% python3 -q
>>> import numpy as np
>>> np.set_printoptions(precision=3, suppress=True, linewidth=160, floatmode="fixed")
>>> F = np.loadtxt("case2.csv", delimiter=",")
>>> print(F)
[[ 2.044  0.042  0.302]
 [ 0.042  0.586  2.907]
 [ 0.302  2.907 -0.630]]
>>> ang = np.radians(36)
>>> R = np.eye(3)
>>> R[0, 0] = R[2, 2] = np.cos(ang)
>>> R[0, 2], R[2, 0] = -np.sin(ang), np.sin(ang)
>>> print(R)
[[ 0.809  0.000 -0.588]
 [ 0.000  1.000  0.000]
 [ 0.588  0.000  0.809]]
>>> B = F @ R.T
>>> print(np.linalg.svd(F, compute_uv=False), np.linalg.svd(B, compute_uv=False))
[3.000 3.000 2.000] [3.000 3.000 2.000]
>>> print(B)
[[ 1.476  0.042  1.446]
 [-1.675  0.586  2.376]
 [ 0.615  2.907 -0.332]]
>>> print(np.allclose(np.linalg.norm(F, axis=1), np.linalg.norm(B, axis=1)))
True
>>> print(np.round(np.linalg.det(R), 3), np.round(np.trace(R), 3))
1.0 2.618
>>> print(np.allclose(F @ F.T, B @ B.T))
True
>>> vals, vecs = np.linalg.eigh(F)
>>> print((vals > 1e-8).sum(), (vals < -1e-8).sum())
2 1
>>> print(np.abs(vecs[:, -1]).round(6).argmax())
1
>>> print(np.linalg.eigvalsh(F @ F))
[4.001 9.002 9.003]
>>> print(np.unique(vals.round(6) + 0, return_counts=True)[1])
[1 1 1]
>>> print(np.round(vecs.T @ F @ vecs, 3) + 0)
[[-3.000  0.000  0.000]
 [ 0.000  2.000  0.000]
 [ 0.000  0.000  3.000]]
>>> print(np.linalg.svd(F, compute_uv=False))
[3.000 3.000 2.000]
>>> print(np.round(np.linalg.eigvalsh(F + -2 * np.eye(3)), 3) + 0)
[-5.000  0.000  1.000]
>>> q, R = np.linalg.qr(F)
>>> print(np.abs(np.diag(R)))
[2.067 2.927 2.977]
>>> print(q.shape, R.shape)
(3, 3) (3, 3)
>>> print(round(float(abs(R[0, 0])), 3), round(np.linalg.norm(F[:, 0]), 3))
2.067 2.067
>>> print(R)
[[-2.067 -0.478 -0.266]
 [ 0.000 -2.927  0.083]
 [ 0.000  0.000 -2.977]]
>>> print(q)
[[-0.989  0.147 -0.009]
 [-0.020 -0.197 -0.980]
 [-0.146 -0.969  0.198]]
>>> print(q @ R)
[[ 2.044  0.042  0.302]
 [ 0.042  0.586  2.907]
 [ 0.302  2.907 -0.630]]
>>> mat = np.loadtxt("w.csv", delimiter=",")
>>> print(mat)
[[ 1.000  0.000  0.000]
 [ 0.000 -0.707  0.707]
 [ 0.000 -0.707 -0.707]]
>>> # 2 blocks once reordered
>>> W1 = np.array([[1, -2, 0], [0, 1, 0], [2, -2, 1]])
>>> c = np.array([0, 1, 0])
>>> H = np.maximum(mat @ W1 + c, 0)
>>> print(np.linalg.matrix_rank(H))
3
>>> print((H > 0).mean(axis=0))
[0.667 0.333 0.333]
>>> print(H)
[[1.000 0.000 0.000]
 [1.414 0.000 0.707]
 [0.000 1.707 0.000]]
>>> W2 = np.array([[7, 4, -2], [1, -2, -9], [-3, 3, -4]])
>>> print(W1 @ W2)
[[ 5  8 16]
 [ 1 -2 -9]
 [ 9 15 10]]
>>> rng = np.random.default_rng(162)
>>> idx = rng.permutation(3)
>>> print(idx)
[2 0 1]
>>> B = mat[idx][:, idx]
>>> print(np.sort(np.abs(np.linalg.eigvals(B))))
[1.000 1.000 1.000]
>>> print(B)
[[-0.707  0.000 -0.707]
 [ 0.000  1.000  0.000]
 [ 0.707  0.000 -0.707]]
>>> print(np.poly(mat))
[ 1.000  0.414 -0.414 -1.000]
>>> print(np.linalg.eigvals(mat))
[-0.707+0.707j -0.707-0.707j  1.000+0.000j]
>>> print(round(float(np.linalg.det(2 * mat)), 3), round(np.linalg.det(mat), 3))
8.0 1.0
>>> print(round(float(np.linalg.eigvals(mat).sum().real), 3))
-0.414
>>> B = mat + rng.integers(-2, 3, (3, 1)) @ rng.integers(-2, 3, (1, 3))
>>> print(B)
[[ 3.000  2.000  4.000]
 [-1.000 -1.707 -1.293]
 [-1.000 -1.707 -2.707]]
>>> print(np.abs(B - mat).sum(axis=1))
[8.000 4.000 4.000]
>>> print(B - mat)
[[ 2.000  2.000  4.000]
 [-1.000 -1.000 -2.000]
 [-1.000 -1.000 -2.000]]
>>> print(round(np.trace(B), 3))
-1.414
>>> assert B == B.T
Traceback (most recent call last):
  File "<python-input-56>", line 1, in <module>
    assert B == B.T
           ^^^^^^^^
ValueError: The truth value of an array with more than one element is ambiguous. Use a.any() or a.all()
>>> B.inv()
Traceback (most recent call last):
  File "<python-input-57>", line 1, in <module>
    B.inv()
    ^^^^^
AttributeError: 'numpy.ndarray' object has no attribute 'inv'
>>> print((B - B.T) / 2)
[[ 0.000  1.500  2.500]
 [-1.500  0.000  0.207]
 [-2.500 -0.207  0.000]]
>>> print(np.allclose(B, B.T))
False
>>> arr = np.loadtxt("run8.csv", delimiter=",")
>>> print(arr)
[[ 40.097 -29.960]
 [ 24.093 -18.023]
 [  0.052   0.008]
 [-23.994  18.105]]
>>> print(round(np.log10(np.linalg.cond(arr))))
3
>>> print(np.abs(np.linalg.svd(arr)[2][-1]))
[0.599 0.800]
>>> print(np.linalg.cond(arr) > 100)
True
>>> print(np.linalg.matrix_rank(arr, rtol=0.1))
1
>>> print([round(float(x), 3) for x in np.linalg.svd(arr, compute_uv=False)[:3]])
[65.682, 0.129]
>>> print(np.argsort(-np.linalg.norm(arr, axis=0).round(6), kind="stable")[:3])
[0 1]
>>> print(round(float(np.linalg.norm(arr, 2) / np.linalg.norm(arr)), 3))
1.0
>>> B = np.array([[1, -3], [1, 3]])
>>> W2 = np.array([[-9, -1], [-4, -3]])
>>> A = np.kron(B, W2)
>>> print(A)
[[ -9  -1  27   3]
 [ -4  -3  12   9]
 [ -9  -1 -27  -3]
 [ -4  -3 -12  -9]]
>>> idx = rng.permutation(4)
>>> print(idx)
[1 2 3 0]
>>> B = A[idx][:, idx]
>>> print(np.trace(B))
-48
>>> print(B)
[[ -3  12   9  -4]
 [ -1 -27  -3  -9]
 [ -3 -12  -9  -4]
 [ -1  27   3  -9]]
>>> print(np.sort(np.abs(np.linalg.eigvals(B))))
[ 5.865  5.865 23.529 23.529]
>>> print(np.diag(B))
[ -3 -27  -9  -9]
>>> print(round(float(np.linalg.det(B)), 3), round(np.linalg.det(A[idx]), 3))
19044.0 -19044.0
>>> r0, g = B[1], B[0]
>>> print(r0 @ r0)
820
>>> pr = (r0 @ g) / (r0 @ r0) * r0
>>> print(pr)
[ 0.380 10.273  1.141  3.424]
>>> print(g - pr)
[-3.380  1.727  7.859 -7.424]
>>> print(np.linalg.matrix_rank(np.outer(r0, g)))
1
>>> W0 = np.load("sample5.npy")
>>> print(W0)
[[ 0.600 -0.600 -1.782]
 [-1.000  0.000  2.995]
 [ 1.000  0.800 -3.014]
 [-0.700 -2.000  2.112]
 [-0.900 -1.200  2.681]
 [ 0.300 -0.900 -0.915]
 [ 0.200  1.200 -0.596]
 [ 0.600 -0.200 -1.797]
 [ 0.500  0.000 -1.532]
 [-0.700  1.100  2.100]
 [-0.100 -0.300  0.331]
 [ 0.800 -0.400 -2.421]
 [ 0.100 -0.100 -0.289]
 [-0.900  0.800  2.716]
 [ 0.600  0.500 -1.856]
 [ 1.400  1.700 -4.162]
 [ 2.000 -0.800 -5.982]
 [ 0.800 -0.400 -2.397]
 [-0.200 -0.300  0.600]
 [ 0.800  0.200 -2.411]
 [-1.000 -1.300  2.963]]
>>> q, vecs = np.linalg.qr(W0[:, :2])[0], np.linalg.qr(W0[:, 2:])[0]
>>> s = np.linalg.svd(q.T @ vecs, compute_uv=False)
>>> print(np.degrees(np.arccos(s.clip(0, 1))))
[0.497]
>>> print((s > 0.9).sum())
1
>>> r0 = np.array([2, 1, 1]) + 0.5
>>> data = np.eye(3) - 2 * np.outer(r0, r0) / (r0 @ r0)
>>> print(data)
[[-0.163 -0.698 -0.698]
 [-0.698  0.581 -0.419]
 [-0.698 -0.419  0.581]]
>>> idx = rng.permutation(3)
>>> print(idx)
[0 1 2]
>>> B = data[idx][:, idx]
>>> print(np.diag(B))
[-0.163  0.581  0.581]
>>> print(np.round(np.linalg.det(B), 3), np.round(np.linalg.det(data[idx]), 3))
-1.0 -1.0
>>> print(np.sort(np.abs(np.linalg.eigvals(B))))
[1.000 1.000 1.000]
>>> print(round(float(np.trace(B)), 3))
1.0
>>> x0 = np.array([3, 2, 3])
>>> print(np.linalg.inv(data))
[[-0.163 -0.698 -0.698]
 [-0.698  0.581 -0.419]
 [-0.698 -0.419  0.581]]
>>> print(3 - np.linalg.matrix_rank(data - np.eye(3), tol=1e-8))
2
>>> print(np.abs(np.linalg.eigvals(data)))
[1.000 1.000 1.000]
>>> r0 = np.array([-4, -1, 3])
>>> m1 = np.array([np.roll(r0, i) for i in range(3)])
>>> print(m1)
[[-4 -1  3]
 [ 3 -4 -1]
 [-1  3 -4]]
>>> print(np.poly(m1))
[ 1.000 12.000 57.000 74.000]
>>> print(np.einsum("ii->", m1))
-12
>>> print(round(float(np.linalg.eigvals(m1).sum().real), 3))
-12.0
>>> print(np.einsum("ij,ji->", m1, m1))
30
>>> print(round(np.linalg.det(m1[::-1]), 3))
74.0
>>> M = np.array([[1, 2, 0], [4, 2, 0], [0, 0, 0]])
>>> P = np.triu(np.array([[0, 2, 0], [1, 0, -1], [0, 2, -2]]), 1) + np.eye(3)
>>> B = P @ M @ np.linalg.inv(P)
>>> print(round(float(np.linalg.det(B)), 3))
0.0
>>> print(np.poly(B))
[ 1.000 -3.000 -6.000  0.000]
>>> print(M @ M)
[[ 9  6  0]
 [12 12  0]
 [ 0  0  0]]
>>> print(round(float(np.linalg.det(M)), 3))
0.0
>>> print(np.sort(np.linalg.eigvals(M).real))
[-1.372  0.000  4.372]
>>> print((np.linalg.matrix_power((M != 0) + (M.T != 0) + np.eye(3), 3) > 0).astype(int))
[[1 1 0]
 [1 1 0]
 [0 0 1]]
